$ python3 -q
>>> import numpy as np
>>> np.set_printoptions(precision=3, suppress=True, linewidth=120, floatmode="fixed")
>>> def rnd(a):
...     return np.round(a, 3) + 0
... 
>>> W0 = np.loadtxt("run15.csv", delimiter=",")
>>> print(rnd(W0))
[[ 0.892  0.253 -0.181  0.181  0.253 -0.108]
 [ 0.253  0.410  0.422 -0.422 -0.590  0.253]
 [-0.181  0.422  0.699  0.301  0.422 -0.181]
 [ 0.181 -0.422  0.301  0.699 -0.422  0.181]
 [ 0.253 -0.590  0.422 -0.422  0.410  0.253]
 [-0.108  0.253 -0.181  0.181  0.253  0.892]]
>>> # orthonormal columns
>>> def softmax(z):
...     e = np.exp(z - z.max(axis=-1, keepdims=True))
...     return e / e.sum(axis=-1, keepdims=True)
... 
>>> print(rnd(softmax(10 * W0[4])))
[0.082 0.000 0.443 0.000 0.393 0.082]
>>> print(rnd(softmax(W0).sum(axis=1)))
[1.000 1.000 1.000 1.000 1.000 1.000]
>>> S = W0 @ W0.T / np.sqrt(6)
>>> print(softmax(S).round(6).argmax(axis=1))
[0 1 2 3 4 5]
>>> print(rnd(softmax(S + np.triu(np.full(S.shape, -np.inf), 1))))
[[1.000 0.000 0.000 0.000 0.000 0.000]
 [0.399 0.601 0.000 0.000 0.000 0.000]
 [0.285 0.285 0.429 0.000 0.000 0.000]
 [0.222 0.222 0.222 0.334 0.000 0.000]
 [0.182 0.182 0.182 0.182 0.273 0.000]
 [0.154 0.154 0.154 0.154 0.154 0.231]]
>>> print(rnd(np.linalg.pinv(W0)))
[[ 0.892  0.253 -0.181  0.181  0.253 -0.108]
 [ 0.253  0.410  0.422 -0.422 -0.590  0.253]
 [-0.181  0.422  0.699  0.301  0.422 -0.181]
 [ 0.181 -0.422  0.301  0.699 -0.422  0.181]
 [ 0.253 -0.590  0.422 -0.422  0.410  0.253]
 [-0.108  0.253 -0.181  0.181  0.253  0.892]]
>>> print(rnd(np.linalg.svd(W0, compute_uv=False)))
[1.000 1.000 1.000 1.000 1.000 1.000]
>>> x0 = np.array([4, 2, 3, -2, -3, -4])
>>> print(rnd(np.linalg.inv(W0)))
[[ 0.892  0.253 -0.181  0.181  0.253 -0.108]
 [ 0.253  0.410  0.422 -0.422 -0.590  0.253]
 [-0.181  0.422  0.699  0.301  0.422 -0.181]
 [ 0.181 -0.422  0.301  0.699 -0.422  0.181]
 [ 0.253 -0.590  0.422 -0.422  0.410  0.253]
 [-0.108  0.253 -0.181  0.181  0.253  0.892]]
>>> print(rnd(np.linalg.norm(x0)), rnd(np.linalg.norm(W0 @ x0)))
7.616 7.616
>>> x0 = np.array([0, 1, 2, 2, 3, 0])
>>> h = np.maximum(W0 @ x0, 0)
>>> print(rnd(W0.T @ h))
[0.344 1.558 2.574 1.426 2.196 0.344]
>>> print(rnd(np.tanh(W0 @ x0)))
[ 0.767 -0.877  0.999  0.303  0.564  0.767]
>>> rng = np.random.default_rng(699)
>>> lab = rng.permutation(6)
>>> print(lab)
[1 4 2 5 0 3]
>>> B = W0[lab][:, lab]
>>> print(np.allclose(B, W0))
False
>>> print(rnd(np.sort(np.abs(np.linalg.eigvals(B)))))
[1.000 1.000 1.000 1.000 1.000 1.000]
>>> print(rnd(np.diag(B)))
[0.410 0.410 0.699 0.892 0.892 0.699]
>>> print(np.trace(B))
4.0
>>> M = np.load("w.npy")
>>> print(M)
[[ 3  2  1  0]
 [ 4  2  4  0]
 [ 5  2  5  1]
 [ 5  3  6  3]
 [ 7  5  7  5]
 [ 7  5 10  6]
 [ 9  6 12  7]
 [12  7 12  7]
 [14  8 15 10]
 [16 11 15 10]
 [17 11 15 12]
 [18 12 17 13]
 [21 14 20 15]
 [22 15 22 18]
 [23 16 24 19]
 [24 17 27 19]
 [27 17 27 19]
 [29 18 30 22]
 [31 19 30 24]
 [32 19 31 26]
 [33 19 34 28]
 [35 19 37 31]]
>>> u, r1 = M[18], M[9]
>>> print(u @ u)
2798
>>> p = (u @ r1) / (u @ u) * u
>>> print(np.outer(u, r1))
[[496 341 465 310]
 [304 209 285 190]
 [480 330 450 300]
 [384 264 360 240]]
>>> print(rnd(p))
[15.456  9.473 14.957 11.966]
>>> B = np.array([[-2]])
>>> cent = np.array([[-1]])
>>> mat = np.block([[B, np.array([[2]])], [np.zeros((1, 1)), cent]])
>>> print(mat)
[[-2.000  2.000]
 [ 0.000 -1.000]]
>>> # triangular, det is the product of the diagonal
>>> x0 = np.array([0, 0])
>>> rhs = mat @ x0
>>> print(rhs)
[0.000 0.000]
>>> print(rnd(np.linalg.solve(mat, rhs)))
[0.000 0.000]
>>> print(rnd(np.linalg.solve(mat, rhs + mat[:, 0])))
[1.000 0.000]
>>> print(rnd(np.linalg.solve(mat, -1 * rhs)))
[0.000 0.000]
>>> print(rnd(np.linalg.solve(mat, mat[:, 1])))
[0.000 1.000]
>>> ev, V = np.linalg.eig(mat)
>>> print(np.prod(ev))
2.0
>>> print(rnd(np.sort(np.linalg.eigvals(mat.T))))
[-2.000 -1.000]
>>> Uu, sigma, Vt = np.linalg.svd(mat, full_matrices=False)
>>> print(np.allclose(Uu * sigma @ Vt, mat))
True
>>> print(rnd(Uu.T @ Uu))
[[1.000 0.000]
 [0.000 1.000]]
>>> print(np.abs(Uu[:, 0]).round(6).argmax())
0
>>> print(rnd(np.abs(Vt[0])))
[0.662 0.750]
>>> print(rnd(np.sqrt((sigma ** 2).sum())), rnd(np.linalg.norm(mat)))
3.0 3.0
>>> print((sigma > 1e-8).sum())
2
>>> print(Uu.shape, sigma.shape, Vt.shape)
(2, 2) (2,) (2, 2)
>>> gram = mat.T @ mat
>>> print(np.allclose(gram, gram.T))
True
>>> print(rnd(np.linalg.svd(mat, compute_uv=False) ** 2))
[8.531 0.469]
>>> print(rnd(softmax(mat[1] + -1)))
[0.731 0.269]
>>> S = mat @ mat.T / np.sqrt(2)
>>> print(rnd(softmax(S)))
[[0.999 0.001]
 [0.107 0.893]]
>>> print(rnd(softmax(S + np.triu(np.full(S.shape, -np.inf), 1))))
[[1.000 0.000]
 [0.107 0.893]]
>>> J = np.load("sample14.npy")
>>> print(J)
[[4.000 1.000 0.000]
 [0.000 4.000 1.000]
 [0.000 0.000 4.000]]
>>> # triangular, det is the product of the diagonal
>>> print(rnd(np.linalg.matrix_power(J - np.diag(np.diag(J)), 3)))
[[0.000 0.000 0.000]
 [0.000 0.000 0.000]
 [0.000 0.000 0.000]]
>>> print([int(np.linalg.matrix_rank(np.linalg.matrix_power(J, p))) for p in range(1, 4)])
[3, 3, 3]
>>> B = J[0, 0] * J[1:] - np.outer(J[1:, 0], J[0])
>>> print(B)
[[ 0.000 16.000  4.000]
 [ 0.000  0.000 16.000]]
>>> print(np.linalg.matrix_rank(B), np.linalg.matrix_rank(J))
2 3
>>> print(J[:, 0] / J[0, 0])
[1.000 0.000 0.000]
>>> print(np.flatnonzero(~B.round(6).any(axis=1)))
[]
>>> O, V = np.linalg.qr(J[:, :1])[0], np.linalg.qr(J[:, 1:])[0]
>>> sigma = np.linalg.svd(O.T @ V, compute_uv=False)
>>> print(rnd(np.degrees(np.arccos(sigma.clip(0, 1)))))
[75.550]
>>> print(rnd(np.linalg.norm(O @ O.T - V @ V.T, 2)))
1.0
>>> u = np.array([2, 1, 0])
>>> print(np.polyval(u, J[2]))
[ 0.000  0.000 36.000]
>>> u = np.array([2, -1, 1])
>>> r1 = np.array([2, 0, -2])
>>> feats = u[:, None] + r1[None, :]
>>> print(feats)
[[ 4  2  0]
 [ 1 -1 -3]
 [ 3  1 -1]]
>>> r = np.linalg.matrix_rank(feats)
>>> print(r)
2
>>> N = np.linalg.svd(feats)[2][r:].T
>>> print(np.allclose(feats @ N, 0))
True
>>> print(rnd(N[:, 0] / N[np.abs(N[:, 0]).round(6).argmax(), 0]))
[-0.500  1.000 -0.500]
>>> print(rnd(np.linalg.det(feats[::-1])))
0.0
>>> print(rnd(np.linalg.eigvals(feats).sum().real))
2.0
>>> P = np.triu(np.array([[2, 1, 1], [1, 1, 3], [1, 0, 2]]), 1) + np.eye(3)
>>> B = P @ feats @ np.linalg.inv(P)
>>> print(P @ feats - feats @ P)
[[  4.000  -4.000 -14.000]
 [  9.000   2.000  -1.000]
 [  0.000  -3.000  -6.000]]
>>> print(rnd(np.poly(B)))
[ 1.000 -2.000 -6.000  0.000]
>>> print(np.abs(np.diag(np.linalg.qr(feats)[1])) > 1e-9)
[ True  True False]
>>> print(rnd(feats @ np.linalg.pinv(feats) @ feats))
[[ 4.000  2.000  0.000]
 [ 1.000 -1.000 -3.000]
 [ 3.000  1.000 -1.000]]
>>> print(np.linalg.matrix_rank(feats, rtol=0.1))
2
>>> print(np.linalg.cond(feats) > 100)
True
>>> print([round(float(x), 3) for x in np.linalg.svd(feats, compute_uv=False)[:3]])
[5.59, 3.279, 0.0]
>>> X = np.array([[-2, -2, -2, -1, 1, -2], [-1, 2, 1, 2, 1, 1], [1, 2, -2, -1, -2, -1]])
>>> print(X)
[[-2 -2 -2 -1  1 -2]
 [-1  2  1  2  1  1]
 [ 1  2 -2 -1 -2 -1]]
>>> T = np.stack([X, 2 * X, X[::-1]])
>>> print(rnd(np.linalg.norm(T, axis=(1, 2))))
[ 6.708 13.416  6.708]
>>> print(np.einsum("bij,cij->bc", T, T))
[[ 45  90  10]
 [ 90 180  20]
 [ 10  20  45]]
>>> print(T.sum(axis=0))
[[-5 -4 -8 -4  1 -7]
 [-4  8  4  8  4  4]
 [ 1  4 -8 -4 -5 -5]]
>>> A = np.array([[0, 0, 1, 1, 0],
...     [0, 0, 0, 0, 0],
...     [1, 0, 0, 1, 1],
...     [1, 0, 1, 0, 0],
...     [0, 0, 1, 0, 0]])
>>> r = np.linalg.matrix_rank(A)
>>> print(r)
4
>>> N = np.linalg.svd(A)[2][r:].T
>>> print(N.shape)
(5, 1)
>>> print([int(np.linalg.matrix_rank(A[:, :j + 1])) for j in range(5)])
[1, 1, 2, 3, 4]
>>> print(rnd(N[:, 0] / N[np.abs(N[:, 0]).round(6).argmax(), 0]))
[0.000 1.000 0.000 0.000 0.000]
>>> print([int(np.linalg.matrix_rank(np.delete(A, i, axis=0))) for i in range(5)])
[3, 4, 3, 3, 3]
>>> print([int(np.linalg.matrix_rank(A[:i])) for i in range(1, len(A) + 1)])
[1, 1, 2, 3, 4]
>>> arr = np.load("case14.npy")
>>> print(arr)
[[0 1 0]
 [3 0 0]
 [0 0 1]]
>>> # splits into 2 blocks
>>> print(arr @ arr)
[[3 0 0]
 [0 3 0]
 [0 0 1]]
>>> print(np.flatnonzero(np.linalg.matrix_power((arr != 0) + (arr.T != 0) + np.eye(3), 3)[1]))
[0 1]
>>> B = np.linalg.inv(arr)
>>> print(rnd(np.linalg.inv(B)))
[[0.000 1.000 0.000]
 [3.000 0.000 0.000]
 [0.000 0.000 1.000]]
>>> print(rnd(np.linalg.slogdet(arr)[0]))
-1.0
>>> print(rnd(B))
[[0.000 0.333 0.000]
 [1.000 0.000 0.000]
 [0.000 0.000 1.000]]
>>> print(rnd(np.linalg.det(arr) * np.linalg.det(B)))
1.0
>>> O = arr.astype(float).copy()
>>> for j in range(3):
...     O[:, j] -= O[:, :j] @ (O[:, :j].T @ O[:, j])
...     O[:, j] /= np.linalg.norm(O[:, j])
... 
>>> print(O.T @ O)
[[1.000 0.000 0.000]
 [0.000 1.000 0.000]
 [0.000 0.000 1.000]]
>>> print(O.T @ arr)
[[3.000 0.000 0.000]
 [0.000 1.000 0.000]
 [0.000 0.000 1.000]]
